$ python3 -q
>>> import numpy as np
>>> from numpy import linalg as LA
>>> np.set_printoptions(suppress=True, linewidth=120)
>>> arr = np.loadtxt("block7.csv", delimiter=",")
>>> arr
array([[3., 1., 0., 0., 0., 0., 0., 0., 0.],
       [0., 3., 1., 0., 0., 0., 0., 0., 0.],
       [0., 0., 3., 1., 0., 0., 0., 0., 0.],
       [0., 0., 0., 3., 1., 0., 0., 0., 0.],
       [0., 0., 0., 0., 3., 1., 0., 0., 0.],
       [0., 0., 0., 0., 0., 3., 1., 0., 0.],
       [0., 0., 0., 0., 0., 0., 3., 1., 0.],
       [0., 0., 0., 0., 0., 0., 0., 3., 1.],
       [0., 0., 0., 0., 0., 0., 0., 0., 3.]])
>>> Q, vecs = LA.qr(arr[:, :8])[0], LA.qr(arr[:, 8:])[0]
>>> s = LA.svd(Q.T @ vecs, compute_uv=False)
>>> s.round(4)
array([0.3162])
>>> t = np.radians(180)
>>> r_ = np.eye(9)
>>> r_[3, 3] = r_[7, 7] = np.cos(t)
>>> r_[3, 7], r_[7, 3] = -np.sin(t), np.sin(t)
>>> r_.round(4) + 0
array([[ 1.,  0.,  0.,  0.,  0.,  0.,  0.,  0.,  0.],
       [ 0.,  1.,  0.,  0.,  0.,  0.,  0.,  0.,  0.],
       [ 0.,  0.,  1.,  0.,  0.,  0.,  0.,  0.,  0.],
       [ 0.,  0.,  0., -1.,  0.,  0.,  0.,  0.,  0.],
       [ 0.,  0.,  0.,  0.,  1.,  0.,  0.,  0.,  0.],
       [ 0.,  0.,  0.,  0.,  0.,  1.,  0.,  0.,  0.],
       [ 0.,  0.,  0.,  0.,  0.,  0.,  1.,  0.,  0.],
       [ 0.,  0.,  0.,  0.,  0.,  0.,  0., -1.,  0.],
       [ 0.,  0.,  0.,  0.,  0.,  0.,  0.,  0.,  1.]])
>>> Y = arr @ r_.T
>>> np.allclose(LA.norm(arr, axis=1), LA.norm(Y, axis=1))
True
>>> round(LA.det(r_), 4), np.trace(r_)
(np.float64(1.0), np.float64(5.0))
>>> np.round(LA.svd(arr, compute_uv=False), 4), np.round(LA.svd(Y, compute_uv=False), 4)
(array([3.9612, 3.8468, 3.6628, 3.4192, 3.1313, 2.8201, 2.514 , 2.2489, 2.0658]), array([3.9612, 3.8468, 3.6628, 3.4192, 3.1313, 2.8201, 2.514 , 2.2489, 2.0658]))
>>> vec = np.array([0, -3, -3, -3, -2, 2, 2, -3, 1])
>>> arr * vec
array([[ 0., -3., -0., -0., -0.,  0.,  0., -0.,  0.],
       [ 0., -9., -3., -0., -0.,  0.,  0., -0.,  0.],
       [ 0., -0., -9., -3., -0.,  0.,  0., -0.,  0.],
       [ 0., -0., -0., -9., -2.,  0.,  0., -0.,  0.],
       [ 0., -0., -0., -0., -6.,  2.,  0., -0.,  0.],
       [ 0., -0., -0., -0., -0.,  6.,  2., -0.,  0.],
       [ 0., -0., -0., -0., -0.,  0.,  6., -3.,  0.],
       [ 0., -0., -0., -0., -0.,  0.,  0., -9.,  1.],
       [ 0., -0., -0., -0., -0.,  0.,  0., -0.,  3.]])
>>> arr @ vec
array([ -3., -12., -12., -11.,  -4.,   8.,   3.,  -8.,   3.])
>>> np.sign((arr @ vec).round(6))
array([-1., -1., -1., -1., -1.,  1.,  1., -1.,  1.])
>>> LA.norm(arr @ vec) <= LA.norm(arr, 2) * LA.norm(vec) + 1e-9
np.True_
>>> (arr @ vec).argmax()
np.int64(5)
>>> def softmax(z):
...     e = np.exp(z - z.max(axis=-1, keepdims=True))
...     return e / e.sum(axis=-1, keepdims=True)
... 
>>> np.round(softmax(10 * arr[0]), 4) + 0
array([1., 0., 0., 0., 0., 0., 0., 0., 0.])
>>> np.round(softmax(arr[0]), 4)
array([0.6739, 0.0912, 0.0336, 0.0336, 0.0336, 0.0336, 0.0336, 0.0336, 0.0336])
>>> np.round(softmax(arr).sum(axis=1), 4)
array([1., 1., 1., 1., 1., 1., 1., 1., 1.])
>>> scores = arr @ arr.T / np.sqrt(9)
>>> softmax(scores).round(6).argmax(axis=1)
array([0, 1, 2, 3, 4, 5, 6, 7, 8])
>>> LA.matrix_rank(arr - arr[0, 0] * np.eye(9))
np.int64(8)
>>> np.prod(np.diag(arr)), np.round(LA.det(arr), 4)
(np.float64(19683.0), np.float64(19683.0))
>>> arr @ arr
array([[9., 6., 1., 0., 0., 0., 0., 0., 0.],
       [0., 9., 6., 1., 0., 0., 0., 0., 0.],
       [0., 0., 9., 6., 1., 0., 0., 0., 0.],
       [0., 0., 0., 9., 6., 1., 0., 0., 0.],
       [0., 0., 0., 0., 9., 6., 1., 0., 0.],
       [0., 0., 0., 0., 0., 9., 6., 1., 0.],
       [0., 0., 0., 0., 0., 0., 9., 6., 1.],
       [0., 0., 0., 0., 0., 0., 0., 9., 6.],
       [0., 0., 0., 0., 0., 0., 0., 0., 9.]])
>>> np.round(np.sort(LA.eigvals(arr)), 4)
array([3., 3., 3., 3., 3., 3., 3., 3., 3.])
>>> Y = np.array([[1, 2], [3, -1]])
>>> F = np.kron(np.eye(2, dtype=int), Y)
>>> F
array([[ 1,  2,  0,  0],
       [ 3, -1,  0,  0],
       [ 0,  0,  1,  2],
       [ 0,  0,  3, -1]])
>>> rng = np.random.default_rng(38)
>>> labels = rng.permutation(4)
>>> labels
array([3, 0, 1, 2])
>>> Y = F[labels][:, labels]
>>> np.allclose(Y, F)
False
>>> evals, vecs = LA.eig(F)
>>> evals.round(4)
array([ 2.6458, -2.6458,  2.6458, -2.6458])
>>> np.round(np.sort(LA.eigvals(LA.inv(F))), 4)
array([-0.378, -0.378,  0.378,  0.378])
>>> Y = F[0, 0] * F[1:] - np.outer(F[1:, 0], F[0])
>>> Y
array([[ 0, -7,  0,  0],
       [ 0,  0,  1,  2],
       [ 0,  0,  3, -1]])
>>> LA.matrix_rank(Y), LA.matrix_rank(F)
(np.int64(3), np.int64(4))
>>> F[:, 0] / F[0, 0]
array([1., 3., 0., 0.])
>>> vec = np.array([1, 0, 2, 2])
>>> LA.norm(Y @ vec) <= LA.norm(Y, 2) * LA.norm(vec) + 1e-9
np.True_
>>> np.sign((Y @ vec).round(6))
array([0, 1, 1])
>>> (Y * vec).sum(axis=1)
array([0, 6, 4])
>>> (F != 0).astype(int)
array([[1, 1, 0, 0],
       [1, 1, 0, 0],
       [0, 0, 1, 1],
       [0, 0, 1, 1]])
>>> np.flatnonzero(LA.matrix_power((F != 0) + (F.T != 0) + np.eye(4), 4)[0])
array([0, 1])
>>> A = np.load("data.npy")
>>> A
array([[-0.2841,  3.3395,  3.2222, -0.3659,  7.7447, -7.7276],
       [ 0.1511,  2.7918,  1.8087,  0.3992,  8.3616, -5.3282],
       [-1.2685,  2.5523,  2.1686, -1.6458,  7.1647, -5.6645],
       [-0.3142,  2.1847,  2.5177,  0.4326,  7.3453, -6.3867],
       [ 0.3746,  3.967 ,  2.4114, -1.9806,  5.167 , -5.2851],
       [-0.8551,  3.7792,  2.31  , -0.0091,  5.2352, -4.7376],
       [ 1.621 ,  2.5127,  3.4284, -1.1443,  5.7309, -7.4009],
       [ 0.7649,  3.7538,  3.5427,  0.4064,  6.7745, -6.8273],
       [ 0.8708,  2.7882,  1.5794, -0.6806,  5.8691, -6.7988],
       [ 0.5308,  2.2392,  3.231 , -1.818 ,  5.7   , -6.1952],
       [-0.6195,  2.5945,  3.6413,  1.6019,  4.3018, -6.7267],
       [ 1.4243,  1.8097,  4.5423,  0.15  ,  4.8333, -5.893 ],
       [ 0.0041,  2.5512,  3.1642, -1.6798,  5.2188, -6.8177],
       [-0.6572,  2.54  ,  3.1986, -0.3063,  5.0084, -4.2155],
       [ 0.0799,  3.1805,  5.734 , -0.2802,  6.6503, -6.2283],
       [ 0.6993,  1.8473,  4.395 ,  0.3311,  5.1643, -5.5109],
       [ 0.2465,  2.0824,  3.2053,  0.6752,  6.8834, -5.1089],
       [-0.2443,  3.7801,  0.9661,  0.0115,  7.7261, -5.2004],
       [-1.917 ,  1.7851,  4.1806, -0.8367,  4.6222, -6.5084],
       [ 1.0268,  3.4881,  2.5344, -0.1045,  5.7601, -4.9055],
       [ 1.1873,  3.3068,  2.717 ,  0.4979,  6.5975, -6.731 ],
       [-0.3256,  4.7552,  1.2328, -2.1912,  8.7099, -5.6361],
       [-0.0989,  3.273 ,  4.1767,  0.9397,  6.5827, -6.6625],
       [ 0.8075,  2.8639,  2.3011, -0.9707,  5.2223, -5.8048],
       [-0.8208,  4.3526,  2.3671,  1.0417,  6.7168, -5.6591],
       [ 0.7742,  3.5581,  3.1183, -1.7714,  6.7663, -7.2578],
       [-0.3538, -0.0787,  4.0437,  0.2999,  6.4067, -6.4022],
       [-0.2677,  2.6723,  2.6087, -2.1736,  6.0346, -5.0111],
       [-1.1117,  2.6379,  2.5362,  0.5442,  7.4062, -5.8359],
       [-0.8142,  2.7503,  0.5397,  0.0639,  5.6242, -5.8945],
       [-1.3567,  3.8722,  4.0505, -0.4144,  4.8987, -4.8863],
       [ 0.4735,  3.4855,  2.3277,  1.9928,  5.4047, -6.9497],
       [-0.0699,  2.3149,  3.9979,  1.8307,  6.4745, -6.5032],
       [ 2.188 ,  4.3158,  3.181 , -0.8436,  6.9984, -8.1379],
       [ 0.673 ,  2.5029,  2.2381, -0.5789,  5.4341, -5.9408],
       [-1.1198,  2.3386,  3.7647, -0.6623,  5.9858, -6.8435],
       [-1.3877,  4.0761,  1.7097,  2.6806,  4.8596, -6.7771],
       [ 0.4236,  1.8467,  2.5402, -0.2818,  4.0165, -4.5914],
       [-0.2679,  3.4884,  3.1583,  0.5554,  5.972 , -7.0962],
       [-1.2241,  3.7754,  2.3506, -0.7547,  5.0826, -4.7884],
       [-0.306 ,  3.035 ,  1.8548, -1.7612,  6.5734, -5.9415],
       [ 1.2428,  6.1735,  1.6312, -0.8309,  6.8607, -6.7117],
       [ 0.5228,  2.2325,  3.8747, -1.7245,  6.0638, -6.3243],
       [-1.4984,  2.7668,  1.2883,  0.3252,  7.0071, -7.4848],
       [-0.1133,  3.4816,  1.4107,  1.8869,  5.5195, -5.5494],
       [-0.4827,  3.0804,  3.706 , -0.3729,  5.7753, -4.859 ],
       [-1.4512,  3.2582,  2.4012,  0.0199,  4.0303, -5.6361]])
>>> gram = np.cov(A, rowvar=False)
>>> np.median(A, axis=0)
array([-0.1133,  2.8639,  2.6087, -0.2802,  5.972 , -5.9415])
>>> np.round(A.std(axis=0), 4)
array([0.9134, 0.9667, 1.0496, 1.1411, 1.0707, 0.8977])
>>> np.argsort(-A.std(axis=0).round(6), kind="stable")
array([3, 4, 2, 1, 0, 5])
>>> np.round(np.polyfit(A[:, 5], A[:, 1], 1), 4)
array([-0.0619,  2.6393])
>>> gram.shape
(6, 6)
>>> np.argwhere(np.triu(np.abs(np.corrcoef(A.T)) > 0.8, 1))
array([], shape=(0, 2), dtype=int64)
